>>> import numpy as np
>>> import numpy.linalg as la
>>> np.set_printoptions(suppress=True, linewidth=100)
>>> W0 = np.load("sample0.npy")
>>> W0
array([[ 1,  0,  0,  0,  0],
       [ 0,  2,  0,  0,  0],
       [-1,  2,  0,  0,  0],
       [-2, -1,  3,  2,  0],
       [-1,  0,  3, -1,  2]])
>>> # looks like rank 4
>>> round(la.norm(W0, 2) / la.norm(W0), 1)
np.float64(0.8)
>>> la.matrix_rank(W0, rtol=0.1)
np.int64(4)
>>> [round(float(x), 1) for x in la.svd(W0, compute_uv=False)[:3]]
[5.1, 3.1, 2.6]
>>> X = np.loadtxt("a.csv", delimiter=",")
>>> X
array([[-18.9,  10.8, -31.1, -48.5, -10.8],
       [-22.2,  10.8, -29.9, -51.5,  -9.8],
       [-20.4,   9.8, -30.7, -51.7,  -9.3],
       [-20.4,  10.2, -31.2, -49.6, -10.7],
       [-19.8,   9.8, -30.4, -50.8, -12.2],
       [-20.8,  11.2, -29.1, -49. , -11.5],
       [-20.5,   9.9, -29.6, -49.3,  -8.9],
       [-21.2,  11.4, -28.9, -48.8, -10.6],
       [-19.7,  10.2, -30.3, -50.5, -10.7],
       [-21.6,   9.3, -31.3, -49. , -12.3],
       [-19.9,   9.6, -29. , -49.6,  -8.5],
       [-19.6,   9.9, -30.5, -49.5, -10.2],
       [-19.1,  11.4, -29. , -47.9,  -9.1],
       [-22.1,   9.6, -31.4, -50.1, -10.1],
       [-19.8,  11.3, -28.7, -51.7,  -9.8],
       [-19.2,   9.2, -31.6, -51.3,  -8.6],
       [-21.7,   9. , -28.1, -50.2, -10.5],
       [-17. ,   9.3, -29.6, -48.7,  -9.1],
       [-18.8,   8.6, -30. , -49.1, -10.5],
       [-19.3,  10.6, -29.8, -50.8, -10.9],
       [-19.2,  10.8, -29.7, -50.3,  -9. ],
       [-21.7,  10. , -30.3, -50.3, -10.3],
       [-20.1,  10. , -28.9, -48.6, -11.1],
       [-19.3,   9.2, -31.7, -50.4, -10.3],
       [-20.7,   9.7, -29.5, -51.4, -10. ],
       [-20. ,  10.1, -30.2, -50.5,  -8.9],
       [-20.2,   9.8, -30.8, -49.4,  -9.6],
       [-20.2,  11.6, -29.5, -50.2,  -9.1]])
>>> Ac = X - X.mean(axis=0)
>>> evecs = la.svd(Ac)[2][:1]
>>> B = Ac - Ac @ evecs.T @ evecs
>>> np.round((Ac @ evecs.T).std(axis=0), 1)
array([1.2])
>>> B = np.c_[X[:, :2] @ np.array([[3, -1], [-3, 0]]), np.array([1, 0, 3, 2, 0, 0, 3, 3, 2, 0, 1, 2, 2, 2, 1, 3, 3, 1, 3, 0, 3, 3, 3, 2, 1, 0, 1, 3])]
>>> B.round(1)
array([[-89.1,  18.9,   1. ],
       [-99. ,  22.2,   0. ],
       [-90.6,  20.4,   3. ],
       [-91.8,  20.4,   2. ],
       [-88.8,  19.8,   0. ],
       [-96. ,  20.8,   0. ],
       [-91.2,  20.5,   3. ],
       [-97.8,  21.2,   3. ],
       [-89.7,  19.7,   2. ],
       [-92.7,  21.6,   0. ],
       [-88.5,  19.9,   1. ],
       [-88.5,  19.6,   2. ],
       [-91.5,  19.1,   2. ],
       [-95.1,  22.1,   2. ],
       [-93.3,  19.8,   1. ],
       [-85.2,  19.2,   3. ],
       [-92.1,  21.7,   3. ],
       [-78.9,  17. ,   1. ],
       [-82.2,  18.8,   3. ],
       [-89.7,  19.3,   0. ],
       [-90. ,  19.2,   3. ],
       [-95.1,  21.7,   3. ],
       [-90.3,  20.1,   3. ],
       [-85.5,  19.3,   2. ],
       [-91.2,  20.7,   1. ],
       [-90.3,  20. ,   0. ],
       [-90. ,  20.2,   1. ],
       [-95.4,  20.2,   3. ]])
>>> np.round(la.norm(la.qr(X)[0].T @ B, axis=0) ** 2 / ((B ** 2).sum(axis=0) + 1e-12), 1)
array([1. , 1. , 0.7])
>>> np.round(la.norm(B - X @ la.lstsq(X, B)[0], axis=0), 1) + 0
array([0. , 0. , 5.8])
>>> np.round(la.lstsq(X, B[:, 0])[0], 1) + 0
array([ 3., -3.,  0.,  0.,  0.])
>>> la.matrix_rank(np.c_[X, B])
np.int64(6)
>>> F = np.array([[-0.8, 0.8, 1.6, 0.5, -1.0, 0.0, -0.7, -1.2, -0.8, 1.8, -2.2, 0.5],
...     [1.1, -1.2, 0.8, 0.7, 0.7, 1.2, -1.1, -0.3, 1.8, -1.1, 0.2, -0.5],
...     [0.5, -2.1, 0.1, 1.3, 0.3, -2.2, -0.7, 0.1, -0.1, 2.6, -1.4, 1.7],
...     [0.5, 1.0, 0.0, 0.6, 0.0, 0.7, 0.9, -0.6, 1.4, -0.5, -0.4, 0.5],
...     [0.4, -0.2, -0.4, -1.9, -1.5, -0.6, 0.3, -0.2, 0.7, 1.8, 0.2, -1.2],
...     [-0.1, 0.1, -1.3, -0.3, -0.6, 0.6, -0.9, -2.4, 0.4, -0.6, 0.0, 1.5],
...     [1.2, 0.1, 0.4, -1.3, -1.1, 0.2, 0.0, -0.4, 1.1, 0.6, -1.4, -0.6]])
>>> F[:, 4] *= 20
>>> F
array([[ -0.8,   0.8,   1.6,   0.5, -20. ,   0. ,  -0.7,  -1.2,  -0.8,   1.8,  -2.2,   0.5],
       [  1.1,  -1.2,   0.8,   0.7,  14. ,   1.2,  -1.1,  -0.3,   1.8,  -1.1,   0.2,  -0.5],
       [  0.5,  -2.1,   0.1,   1.3,   6. ,  -2.2,  -0.7,   0.1,  -0.1,   2.6,  -1.4,   1.7],
       [  0.5,   1. ,   0. ,   0.6,   0. ,   0.7,   0.9,  -0.6,   1.4,  -0.5,  -0.4,   0.5],
       [  0.4,  -0.2,  -0.4,  -1.9, -30. ,  -0.6,   0.3,  -0.2,   0.7,   1.8,   0.2,  -1.2],
       [ -0.1,   0.1,  -1.3,  -0.3, -12. ,   0.6,  -0.9,  -2.4,   0.4,  -0.6,   0. ,   1.5],
       [  1.2,   0.1,   0.4,  -1.3, -22. ,   0.2,   0. ,  -0.4,   1.1,   0.6,  -1.4,  -0.6]])
>>> vec = np.array([1, 2, 1, 3, 2, 3, 0, 2, 3, 0, 1, 1])
>>> np.round((F * vec).sum(axis=1), 1)
array([-42.6,  37.7,   5.9,   9.5, -67.2, -26.4, -45. ])
>>> np.sign((F @ vec).round(6))
array([-1.,  1.,  1.,  1., -1., -1., -1.])
>>> np.round(F @ np.ones(12), 1)
array([-20.5,  15.6,   5.8,   4.1, -31.1, -15. , -22.1])
>>> np.round(F * vec, 1)
array([[ -0.8,   1.6,   1.6,   1.5, -40. ,   0. ,  -0. ,  -2.4,  -2.4,   0. ,  -2.2,   0.5],
       [  1.1,  -2.4,   0.8,   2.1,  28. ,   3.6,  -0. ,  -0.6,   5.4,  -0. ,   0.2,  -0.5],
       [  0.5,  -4.2,   0.1,   3.9,  12. ,  -6.6,  -0. ,   0.2,  -0.3,   0. ,  -1.4,   1.7],
       [  0.5,   2. ,   0. ,   1.8,   0. ,   2.1,   0. ,  -1.2,   4.2,  -0. ,  -0.4,   0.5],
       [  0.4,  -0.4,  -0.4,  -5.7, -60. ,  -1.8,   0. ,  -0.4,   2.1,   0. ,   0.2,  -1.2],
       [ -0.1,   0.2,  -1.3,  -0.9, -24. ,   1.8,  -0. ,  -4.8,   1.2,  -0. ,   0. ,   1.5],
       [  1.2,   0.2,   0.4,  -3.9, -44. ,   0.6,   0. ,  -0.8,   3.3,   0. ,  -1.4,  -0.6]])
